>>> import numpy as np
>>> import numpy.linalg as la
>>> np.set_printoptions(precision=3, suppress=True, linewidth=120, sign=" ")
>>> feats = np.load("data.npy")
>>> feats
array([[-0.289, -0.8  ,  0.3  ],
       [-0.028, -1.9  ,  0.   ],
       [-1.277,  0.9  ,  1.3  ],
       [ 0.497, -0.5  , -0.5  ],
       [ 0.409,  1.7  , -0.4  ],
       [-1.295, -0.6  ,  1.3  ],
       [-0.097, -0.7  ,  0.1  ],
       [ 1.198,  0.8  , -1.2  ],
       [-0.676, -0.4  ,  0.7  ],
       [-0.607,  0.1  ,  0.6  ],
       [ 0.82 , -1.6  , -0.8  ],
       [ 0.476,  0.4  , -0.5  ],
       [-0.508, -0.4  ,  0.5  ],
       [ 0.383,  1.8  , -0.4  ],
       [-0.611,  0.7  ,  0.6  ]])
>>> x0 = np.array([2, 1, 0])
>>> target = feats @ x0
>>> np.round(la.solve(feats.T @ feats, feats.T @ target), 3) + 0
array([ 2.,  1.,  0.])
>>> rng = np.random.default_rng(2708)
>>> target = target + 0.02 * rng.normal(size=15)
>>> target
array([-1.4  , -1.979, -1.691,  0.513,  2.514, -3.173, -0.885,  3.214, -1.716, -1.087,  0.056,  1.383, -1.422,  2.561,
       -0.532])
>>> c, *_ = la.lstsq(feats, target)
>>> [round(float(la.norm(la.solve(feats.T @ feats + lam * np.eye(3), feats.T @ target))), 2) for lam in (0, 1, 10, 100)]
[2.32, 1.64, 1.09, 0.25]
>>> c
array([ 2.096,  0.998,  0.088])
>>> round(np.log10(la.cond(feats)))
2
>>> [round(float(x), 3) for x in la.svd(feats, compute_uv=False)[:3]]
[4.176, 3.824, 0.041]
>>> np.round(np.abs(la.svd(feats)[2][-1]), 3) + 0
array([ 0.709,  0.   ,  0.705])
>>> def softmax(z):
...     e = np.exp(z - z.max(axis=-1, keepdims=True))
...     return e / e.sum(axis=-1, keepdims=True)
... 
>>> softmax(feats).sum(axis=1)
array([ 1.,  1.,  1.,  1.,  1.,  1.,  1.,  1.,  1.,  1.,  1.,  1.,  1.,  1.,  1.])
>>> S = feats @ feats.T / np.sqrt(3)
>>> softmax(S).round(6).argmax(axis=1)
array([  1,   1,   2,  10,  13,   5,   1,   7,   5,   2,  10,   7,   5,  13,   2])
>>> M = np.array([[6.0, 1.0, 1.0, 1.0, 1.0],
...     [1.0, 6.0, 1.0, 1.0, 1.0],
...     [1.0, 1.0, 6.0, 1.0, 1.0],
...     [1.0, 1.0, 1.0, 6.0, 1.0],
...     [1.0, 1.0, 1.0, 1.0, 6.0]])
>>> vals, vecs = la.eigh(M)
>>> x0 = np.array([0, 1, 0, 2, 0])
>>> x0 @ M @ x0
np.float64(34.0)
>>> vecs * np.sqrt(vals) @ vecs.T
array([[ 2.421,  0.185,  0.185,  0.185,  0.185],
       [ 0.185,  2.421,  0.185,  0.185,  0.185],
       [ 0.185,  0.185,  2.421,  0.185,  0.185],
       [ 0.185,  0.185,  0.185,  2.421,  0.185],
       [ 0.185,  0.185,  0.185,  0.185,  2.421]])
>>> (np.sign(vecs[:, -1].round(6)) == np.sign(vecs[0, -1].round(6))).astype(int)
array([ 1,  1,  1,  1,  1])
